$ ipython --no-banner

In [1]: import numpy as np

In [2]: from numpy import linalg as LA

In [3]: np.set_printoptions(suppress=True, linewidth=100)

In [4]: E = np.load("a.npy")

In [5]: E
Out[5]: 
array([[ 0.01 , -2.093, -2.996],
       [ 0.001, -6.31 , -9.011],
       [ 0.003,  5.572,  8.023],
       [ 0.004, -2.09 , -3.004],
       [-0.007,  6.324,  9.015],
       [ 0.043,  1.366,  2.007],
       [ 0.005, -5.585, -7.977],
       [-0.011,  4.22 ,  6.021],
       [ 0.002, -0.013, -0.004],
       [-0.005, -3.469, -5.003],
       [ 0.001, -6.299, -9.002],
       [ 0.004,  2.136,  2.981],
       [-0.013, -2.82 , -3.958],
       [-0.017, -1.386, -2.017],
       [-0.028, -4.895, -6.994],
       [-0.008, -2.109, -3.014],
       [-0.006,  2.836,  3.97 ],
       [-0.005,  6.309,  9.003],
       [ 0.011, -2.113, -2.965]])

In [6]: labels = E[:, 2] > np.median(E[:, 2])

In [7]: f = E[labels].mean(axis=0) - E[~labels].mean(axis=0)

In [8]: np.argsort(-np.abs(f).round(6), kind="stable")
Out[8]: array([2, 1, 0])

In [9]: ((E - E.mean(axis=0)) @ f > 0).astype(int)
Out[9]: array([0, 0, 1, 0, 1, 1, 0, 1, 1, 0, 0, 1, 0, 0, 0, 0, 1, 1, 0])

In [10]: W2 = E[[5, 13]].astype(float)

In [11]: for _ in range(5):
    ...:     labels = LA.norm(E[:, None] - W2, axis=-1).argmin(axis=1)
    ...:     W2 = np.array([E[labels == j].mean(axis=0) for j in range(2)])
    ...: 

In [12]: labels
Out[12]: array([1, 1, 0, 1, 0, 0, 1, 0, 1, 1, 1, 0, 1, 1, 1, 1, 0, 0, 1])

In [13]: np.abs(W2[1] - W2[0]).argmax()
Out[13]: np.int64(2)

In [14]: d = LA.norm(E[:, None] - E[None], axis=-1)

In [15]: (d + 1e9 * np.eye(19)).round(6).argmin(axis=1)
Out[15]: array([ 3, 10, 17,  0, 17, 11, 14,  2, 13, 12,  1, 16, 15, 18,  6,  3, 11,  4,  0])

In [16]: d.shape
Out[16]: (19, 19)

In [17]: LA.matrix_rank(d ** 2)
Out[17]: np.int64(5)

In [18]: out = np.c_[E[:, :1] @ np.array([[0]]), np.array([-1, 3, 1, -1, 4, -3, -3, 2, 0, -3, -5, 0, 0, 2, 0, 5, -2, -1, 0])]

In [19]: out
Out[19]: 
array([[ 0., -1.],
       [ 0.,  3.],
       [ 0.,  1.],
       [ 0., -1.],
       [ 0.,  4.],
       [ 0., -3.],
       [ 0., -3.],
       [ 0.,  2.],
       [ 0.,  0.],
       [ 0., -3.],
       [ 0., -5.],
       [ 0.,  0.],
       [ 0.,  0.],
       [ 0.,  2.],
       [ 0.,  0.],
       [ 0.,  5.],
       [ 0., -2.],
       [ 0., -1.],
       [ 0.,  0.]])

In [20]: LA.matrix_rank(out)
Out[20]: np.int64(1)

In [21]: out = E / np.sqrt((E ** 2).mean(axis=1, keepdims=True))

In [22]: np.round(LA.norm(out, axis=1), 3)
Out[22]: 
array([1.732, 1.732, 1.732, 1.732, 1.732, 1.732, 1.732, 1.732, 1.732, 1.732, 1.732, 1.732, 1.732,
       1.732, 1.732, 1.732, 1.732, 1.732, 1.732])

In [23]: LA.matrix_rank(E - E.mean(axis=1, keepdims=True))
Out[23]: np.int64(2)

In [24]: out[0].round(3)
Out[24]: array([ 0.005, -0.992, -1.42 ])

In [25]: M = np.array([[10, -8, -1, -5], [-8, 0, 7, 0], [-1, 7, 14, 12], [-5, 0, 12, -14]])

In [26]: np.abs(M).max()
Out[26]: np.int64(14)

In [27]: print(np.unravel_index(np.abs(M).argmax(), M.shape))
(np.int64(2), np.int64(2))

In [28]: print(M.shape)
(4, 4)

In [29]: print(np.count_nonzero(M))
13

In [30]: Q = M.astype(float).copy()

In [31]: for j in range(4):
    ...:     Q[:, j] -= Q[:, :j] @ (Q[:, :j].T @ Q[:, j])
    ...:     Q[:, j] /= LA.norm(Q[:, j])
    ...: 

In [32]: np.round(Q.T @ Q, 3) + 0
Out[32]: 
array([[1., 0., 0., 0.],
       [0., 1., 0., 0.],
       [0., 0., 1., 0.],
       [0., 0., 0., 1.]])

In [33]: rng = np.random.default_rng(8498)

In [34]: labels = rng.permutation(4)

In [35]: labels
Out[35]: array([2, 1, 3, 0])

In [36]: out = M[labels][:, labels]

In [37]: np.round(np.sort(np.abs(LA.eigvals(out))), 3)
Out[37]: array([ 4.241, 11.237, 19.82 , 22.824])

In [38]: np.allclose(out, M)
Out[38]: False

In [39]: np.trace(out)
Out[39]: np.int64(10)

In [40]: round(float(LA.det(out)), 3), round(LA.det(M[labels]), 3)
Out[40]: (21557.0, np.float64(21557.0))

In [41]: feats = np.load("data.npy")

In [42]: print(feats)
[[2 1 1 3]
 [3 2 1 1]
 [1 3 2 1]
 [1 1 3 2]]

In [43]: U, sig, Vh = LA.svd(feats, full_matrices=False)

In [44]: np.round(U.T @ feats @ Vh.T, 3) + 0
Out[44]: 
array([[7.   , 0.   , 0.   , 0.   ],
       [0.   , 2.236, 0.   , 0.   ],
       [0.   , 0.   , 2.236, 0.   ],
       [0.   , 0.   , 0.   , 1.   ]])

In [45]: print(sig.round(3))
[7.    2.236 2.236 1.   ]

In [46]: (sig > 1e-8).sum()
Out[46]: np.int64(4)

In [47]: np.round(np.abs(Vh[0]), 3)
Out[47]: array([0.5, 0.5, 0.5, 0.5])

In [48]: np.round(np.cumsum(sig ** 2) / np.sum(sig ** 2), 3)
Out[48]: array([0.817, 0.9  , 0.983, 1.   ])

In [49]: np.round(sig / sig[0], 3)
Out[49]: array([1.   , 0.319, 0.319, 0.143])

In [50]: np.round(U.T @ U, 3) + 0
Out[50]: 
array([[1., 0., 0., 0.],
       [0., 1., 0., 0.],
       [0., 0., 1., 0.],
       [0., 0., 0., 1.]])

In [51]: np.round(Vh @ Vh.T, 3) + 0
Out[51]: 
array([[1., 0., 0., 0.],
       [0., 1., 0., 0.],
       [0., 0., 1., 0.],
       [0., 0., 0., 1.]])

In [52]: np.allclose(U * sig @ Vh, feats)
Out[52]: True

In [53]: print(U.shape, sig.shape, Vh.shape)
(4, 4) (4,) (4, 4)

In [54]: x = np.array([2, -2, -1])

In [55]: rhs = E @ x

In [56]: np.round(LA.pinv(E) @ E, 3) + 0
Out[56]: 
array([[1., 0., 0.],
       [0., 1., 0.],
       [0., 0., 1.]])

In [57]: rhs = rhs + 0.05 * rng.normal(size=19)

In [58]: rhs.round(3)
Out[58]: 
array([  7.213,  21.675, -19.199,   7.131, -21.62 ,  -4.583,  19.21 , -14.524,   0.062,  11.925,
        21.649,  -7.246,   9.513,   4.73 ,  16.812,   7.318,  -9.707, -21.608,   7.2  ])

In [59]: c, *_ = LA.lstsq(E, rhs)

In [60]: print(c.round(3))
[ 2.431 -2.02  -0.988]

In [61]: print(np.round(E.T @ (rhs - E @ c), 3) + 0)
[0. 0. 0.]

In [62]: [round(float(LA.norm(LA.solve(E.T @ E + lam * np.eye(3), E.T @ rhs))), 2) for lam in (0, 1, 10, 100)]
Out[62]: [3.31, 1.97, 1.95, 1.78]

In [63]: def softmax(z):
    ...:     e = np.exp(z - z.max(axis=-1, keepdims=True))
    ...:     return e / e.sum(axis=-1, keepdims=True)
    ...: 

In [64]: np.round(softmax(10 * feats[3]), 3) + 0
Out[64]: array([0., 0., 1., 0.])

In [65]: S = feats @ feats.T / np.sqrt(4)

In [66]: print(softmax(S).round(6).argmax(axis=1))
[0 1 2 3]

In [67]: print(feats @ np.ones(4))
[7. 7. 7. 7.]

In [68]: data = np.loadtxt("arr.csv", delimiter=",")

In [69]: data
Out[69]: 
array([[  1.222,  16.622,   4.301],
       [-18.925,  -0.452,   3.836],
       [  1.632,  -6.867,  16.348]])

In [70]: blk = np.stack([data, 4 * data, data[::-1]])

In [71]: np.round(LA.norm(blk, axis=(1, 2)), 3)
Out[71]: array([ 31.408, 125.63 ,  31.408])

In [72]: np.round(LA.det(blk), 3)
Out[72]: array([  5831.954, 373245.051,  -5831.954])

In [73]: np.round(blk.sum(axis=0), 3)
Out[73]: 
array([[   7.742,   76.243,   37.853],
       [-113.55 ,   -2.712,   23.016],
       [   9.382,  -17.713,   86.041]])

In [74]: LA.matrix_rank(blk.reshape(3, -1))
Out[74]: np.int64(2)

In [75]: P = np.triu(np.array([[9, -1, -7], [9, -9, -1], [-9, 7, 4]]), 1) + np.eye(3)

In [76]: out = P @ data @ LA.inv(P)

In [77]: np.round(P @ data - data @ P, 3)
Out[77]: 
array([[   7.501,   49.743,  -93.096],
       [  -1.632,  -12.058, -149.275],
       [   0.   ,    1.632,    4.557]])

In [78]: np.round(np.poly(out), 3)
Out[78]: array([    1.   ,   -17.118,   345.93 , -5831.954])

In [79]: np.trace(out), np.trace(data)
Out[79]: (np.float64(17.118), np.float64(17.118))

In [80]: LA.matrix_rank(out)
Out[80]: np.int64(3)

In [81]: out.round(3)
Out[81]: 
array([[   8.723,   73.866,   20.956],
       [ -20.557,  -14.142, -170.553],
       [   1.632,   -5.235,   22.537]])

In [82]: Q, vecs = LA.qr(out[:, :2])[0], LA.qr(out[:, 2:])[0]

In [83]: sig = LA.svd(Q.T @ vecs, compute_uv=False)

In [84]: (sig > 0.9).sum()
Out[84]: np.int64(1)

In [85]: np.round(np.degrees(np.arccos(sig.clip(0, 1))), 3)
Out[85]: array([1.367])

In [86]: F = np.load("dump.npy")

In [87]: F
Out[87]: 
array([[ 0, -3,  2, -2],
       [ 0, -3,  0, -1],
       [ 0, -3,  0, -1]])

In [88]: rk = LA.matrix_rank(F)

In [89]: rk
Out[89]: np.int64(2)

In [90]: null = LA.svd(F)[2][rk:].T

In [91]: np.allclose(F @ null, 0)
Out[91]: True

In [92]: null.shape
Out[92]: (4, 2)

In [93]: [int(LA.matrix_rank(F[:i])) for i in range(1, len(F) + 1)]
Out[93]: [1, 2, 2]

In [94]: np.round(null @ null.T, 3) + 0
Out[94]: 
array([[ 1.   ,  0.   ,  0.   ,  0.   ],
       [ 0.   ,  0.082, -0.122, -0.245],
       [ 0.   , -0.122,  0.184,  0.367],
       [ 0.   , -0.245,  0.367,  0.735]])

In [95]: [int(LA.matrix_rank(F[:, :j + 1])) for j in range(4)]
Out[95]: [0, 1, 2, 2]

In [96]: [int(LA.matrix_rank(np.delete(F, i, axis=0))) for i in range(3)]
Out[96]: [1, 2, 2]

In [97]: round(float(np.trace(LA.pinv(F) @ F)), 3)
Out[97]: 2.0

In [98]: print(LA.lstsq(F[:-1].T, F[-1])[2])
2

In [99]: np.unique(F.round(6), axis=0).shape
Out[99]: (2, 4)

In [100]: mat = np.diag(np.array([-1, -3, -1])) + -2 * np.eye(3, k=1) + -2 * np.eye(3, k=-1)

In [101]: mat
Out[101]: 
array([[-1., -2.,  0.],
       [-2., -3., -2.],
       [ 0., -2., -1.]])

In [102]: # symmetric

In [103]: evals, vecs = LA.eigh(mat)

In [104]: np.unique(evals.round(6) + 0, return_counts=True)[1]
Out[104]: array([1, 1, 1])

In [105]: (evals > 1e-8).sum(), (evals < -1e-8).sum()
Out[105]: (np.int64(1), np.int64(2))

In [106]: np.abs(vecs[:, -1]).round(6).argmax()
Out[106]: np.int64(0)

In [107]: np.round(LA.eigvalsh(mat @ mat), 3)
Out[107]: array([ 1.,  1., 25.])

In [108]: np.round(LA.eigvalsh(mat + 2 * np.eye(3)), 3)
Out[108]: array([-3.,  1.,  3.])

In [109]: print(np.round(np.abs(vecs[:, -1]), 3))
[0.577 0.577 0.577]

In [110]: f, g = F[0], F[2]

In [111]: print(f @ f)
17

In [112]: pr = (f @ g) / (f @ f) * f

In [113]: np.round((g - pr) @ f, 3)
Out[113]: np.float64(-0.0)

In [114]: print(pr.round(3))
[ 0.    -1.941  1.294 -1.294]

In [115]: np.round(LA.norm(f + g) ** 2 + LA.norm(f - g) ** 2, 3)
Out[115]: np.float64(54.0)

In [116]: LA.matrix_rank(np.outer(f, g))
Out[116]: np.int64(1)

In [117]: evals, vecs = LA.eigh(mat)

In [118]: x = np.array([2, 0, -1])

In [119]: np.round(vecs * np.maximum(evals, 0) @ vecs.T, 3)
Out[119]: 
array([[ 0.333, -0.333,  0.333],
       [-0.333,  0.333, -0.333],
       [ 0.333, -0.333,  0.333]])

In [120]: np.round(LA.eigvalsh(mat[1:, 1:]), 3)
Out[120]: array([-4.236,  0.236])

In [121]: x @ mat @ x / (x @ x), evals[0], np.round(evals[-1], 3)
Out[121]: (np.float64(-1.0), np.float64(-5.0), np.float64(1.0))

In [122]: np.round(vecs * np.abs(evals) @ vecs.T, 3)
Out[122]: 
array([[1.667, 1.333, 0.667],
       [1.333, 3.667, 1.333],
       [0.667, 1.333, 1.667]])

In [123]: print(np.abs(mat).sum(axis=1).max(), np.abs(evals).max())
7.0 5.0

In [124]: X = np.array([[0, 1, 0, 1], [1, 0, 0, 1], [0, 0, 0, 0], [1, 1, 0, 0]])

In [125]: # looks like rank 3

In [126]: out = np.array([[-2, 2], [-2, -2]])

In [127]: W2 = np.kron(out, X)

In [128]: W2.shape
Out[128]: (8, 8)

In [129]: print(W2)
[[ 0 -2  0 -2  0  2  0  2]
 [-2  0  0 -2  2  0  0  2]
 [ 0  0  0  0  0  0  0  0]
 [-2 -2  0  0  2  2  0  0]
 [ 0 -2  0 -2  0 -2  0 -2]
 [-2  0  0 -2 -2  0  0 -2]
 [ 0  0  0  0  0  0  0  0]
 [-2 -2  0  0 -2 -2  0  0]]

In [130]: rk = LA.matrix_rank(X)

In [131]: rk
Out[131]: np.int64(3)

In [132]: null = LA.svd(X)[2][rk:].T

In [133]: [int(LA.matrix_rank(np.delete(X, i, axis=0))) for i in range(4)]
Out[133]: [2, 2, 3, 2]

In [134]: print([int(LA.matrix_rank(X[:i])) for i in range(1, len(X) + 1)])
[1, 2, 2, 3]

In [135]: X @ null
Out[135]: 
array([[0.],
       [0.],
       [0.],
       [0.]])

In [136]: null @ null.T
Out[136]: 
array([[0., 0., 0., 0.],
       [0., 0., 0., 0.],
       [0., 0., 1., 0.],
       [0., 0., 0., 0.]])

In [137]: null.shape
Out[137]: (4, 1)

In [138]: [int(LA.matrix_rank(X[:, :j + 1])) for j in range(4)]
Out[138]: [1, 2, 2, 3]
